In [1]: import numpy as np

In [2]: import numpy.linalg as la

In [3]: np.set_printoptions(precision=3, suppress=True, linewidth=100)

In [4]: arr = np.load("dump.npy")

In [5]: arr
Out[5]: 
array([[ 40.01 , -23.007,  19.018,  44.976],
       [-10.   ,   4.018,  -7.03 ,  -9.984],
       [-26.02 ,  15.997, -11.009, -30.018],
       [ -4.012,  23.981,  26.021, -19.955],
       [  8.008, -19.988, -16.008,  20.012]])

In [6]: t3 = np.stack([arr, 2 * arr, arr[::-1]])

In [7]: (t3 @ arr.T).shape
Out[7]: (3, 5, 5)

In [8]: la.matrix_rank(t3)
Out[8]: array([4, 4, 4])

In [9]: la.norm(t3, axis=(1, 2))
Out[9]: array([ 97.581, 195.161,  97.581])

In [10]: la.matrix_rank(t3.reshape(3, -1))
Out[10]: np.int64(2)

In [11]: np.einsum("bij,cij->bc", t3, t3)
Out[11]: 
array([[ 9521.979, 19043.957,  5012.547],
       [19043.957, 38087.915, 10025.095],
       [ 5012.547, 10025.095,  9521.979]])

In [12]: C2 = arr.T @ arr

In [13]: la.matrix_rank(C2)
Out[13]: np.int64(4)

In [14]: np.diag(C2)
Out[14]: array([2458.065, 1775.979, 1465.652, 3822.283])

In [15]: (arr @ arr.T).shape
Out[15]: (5, 5)

In [16]: np.allclose(C2, C2.T)
Out[16]: True

In [17]: C2
Out[17]: 
array([[ 2458.065, -1633.208,   885.076,  2920.714],
       [-1633.208,  1775.979,   302.073, -2433.617],
       [  885.076,   302.073,  1465.652,   416.408],
       [ 2920.714, -2433.617,   416.408,  3822.283]])

In [18]: np.round(la.svd(arr, compute_uv=False) ** 2, 3) + 0
Out[18]: array([7672.776, 1849.201,    0.002,    0.   ])

In [19]: left, sv, Vh = la.svd(arr)

In [20]: np.argmax(sv[:-1] / (sv[1:] + 1e-6)) + 1
Out[20]: np.int64(2)

In [21]: sv
Out[21]: array([87.594, 43.002,  0.039,  0.02 ])

In [22]: A2 = left[:, :2] @ np.diag(sv[:2]) @ Vh[:2]

In [23]: round(la.norm(arr - A2) / la.norm(arr), 3)
Out[23]: np.float64(0.0)

In [24]: np.round(np.abs(arr - A2).max(), 3)
Out[24]: np.float64(0.022)

In [25]: la.matrix_rank(A2)
Out[25]: np.int64(2)

In [26]: np.argsort(-la.norm(arr, axis=0).round(6), kind="stable")[:3]
Out[26]: array([3, 0, 1])

In [27]: [round(float(x), 3) for x in la.svd(arr, compute_uv=False)[:3]]
Out[27]: [87.594, 43.002, 0.039]

In [28]: feats = np.load("test14.npy")

In [29]: feats
Out[29]: 
array([[-1,  2,  0],
       [ 0, -1, -2],
       [-1,  0, -4]])

In [30]: r0, g = feats[1], feats[0]

In [31]: r0 @ r0
Out[31]: np.int64(5)

In [32]: p = (r0 @ g) / (r0 @ r0) * r0

In [33]: np.outer(r0, g)
Out[33]: 
array([[ 0,  0,  0],
       [ 1, -2,  0],
       [ 2, -4,  0]])

In [34]: round(float(la.norm(r0 + g) ** 2 + la.norm(r0 - g) ** 2), 3)
Out[34]: 20.0

In [35]: la.matrix_rank(np.outer(r0, g))
Out[35]: np.int64(1)

In [36]: g - p
Out[36]: array([-1. ,  1.6, -0.8])

In [37]: left, sv, Vh = la.svd(feats)

In [38]: vecs = Vh[:(sv > 1e-8).sum()]

In [39]: rng = np.random.default_rng(303)

In [40]: x = feats[2] + -2 * feats[1] + rng.integers(2) * np.eye(3)[0]

In [41]: x
Out[41]: array([-1.,  2.,  0.])

In [42]: la.matrix_rank(np.vstack([feats, x]))
Out[42]: np.int64(2)

In [43]: round(float(la.norm(x - vecs.T @ vecs @ x)), 3)
Out[43]: 0.0
